In [1]: import numpy as np

In [2]: np.set_printoptions(precision=2, suppress=True, linewidth=140)

In [3]: tidy = lambda a: np.round(a, 2) + 0

In [4]: M = np.load("a.npy")

In [5]: M
Out[5]: 
array([[4, 2, 5, 5],
       [0, 2, 0, 5],
       [0, 0, 2, 2],
       [0, 0, 0, 4]])

In [6]: rng = np.random.default_rng(49)

In [7]: lab = rng.permutation(4)

In [8]: out = M[:, lab] * rng.choice([-1, 1], 4)

In [9]: out
Out[9]: 
array([[ 5, -5, -2,  4],
       [ 0, -5, -2,  0],
       [ 2, -2,  0,  0],
       [ 0, -4,  0,  0]])

In [10]: U, _, vt = np.linalg.svd(M.T @ out)

In [11]: tidy(U @ vt)
Out[11]: 
array([[ 0.,  0.,  0.,  1.],
       [ 0.,  0., -1.,  0.],
       [ 1.,  0.,  0.,  0.],
       [ 0., -1.,  0.,  0.]])

In [12]: arr = np.load("m.npy")

In [13]: arr
Out[13]: 
array([[ 2,  2, -4,  1, -1,  4, 12, -4,  0, -5, -3],
       [ 0,  3, -2,  4, -3,  5,  6,  3, -4,  4, -5],
       [ 1,  5, -4, -4, -3,  2, 12,  5, -1,  2, -3]])

In [14]: f = np.array([5, 3])

In [15]: np.convolve(arr[1], f)
Out[15]: array([  0,  15,  -1,  14,  -3,  16,  45,  33, -11,   8, -13, -15])

In [16]: np.cross(arr[1, :3], arr[0, :3])
Out[16]: array([-8, -4, -6])

In [17]: np.polyval(f, arr[1])
Out[17]: array([  3,  18,  -7,  23, -12,  28,  33,  18, -17,  23, -22])

In [18]: np.correlate(arr[1], arr[0], "full")
Out[18]: array([  0,  -9,  -9,  -2, -23,  44, -71,  10, -38,  14,  96,  79, -37,  37, -57, -18,  43, -23,  20,  -2, -10])

In [19]: def softmax(z):
    ...:     e = np.exp(z - z.max(axis=-1, keepdims=True))
    ...:     return e / e.sum(axis=-1, keepdims=True)
    ...: 

In [20]: tidy(softmax(10 * arr[2]))
Out[20]: array([0., 0., 0., 0., 0., 0., 1., 0., 0., 0., 0.])

In [21]: tidy(softmax(arr[2]))
Out[21]: array([0., 0., 0., 0., 0., 0., 1., 0., 0., 0., 0.])

In [22]: tidy(softmax(arr).sum(axis=1))
Out[22]: array([1., 1., 1.])

In [23]: tidy(softmax(arr[2] + 4))
Out[23]: array([0., 0., 0., 0., 0., 0., 1., 0., 0., 0., 0.])

In [24]: S = arr @ arr.T / np.sqrt(11)

In [25]: tidy(softmax(S))
Out[25]: 
array([[1., 0., 0.],
       [0., 1., 0.],
       [0., 0., 1.]])

In [26]: tidy(softmax(S + np.triu(np.full(S.shape, -np.inf), 1)))
Out[26]: 
array([[1., 0., 0.],
       [0., 1., 0.],
       [0., 0., 1.]])

In [27]: tidy(softmax(S)[2] @ arr)
Out[27]: array([ 1.,  5., -4., -4., -3.,  2., 12.,  5., -1.,  2., -3.])
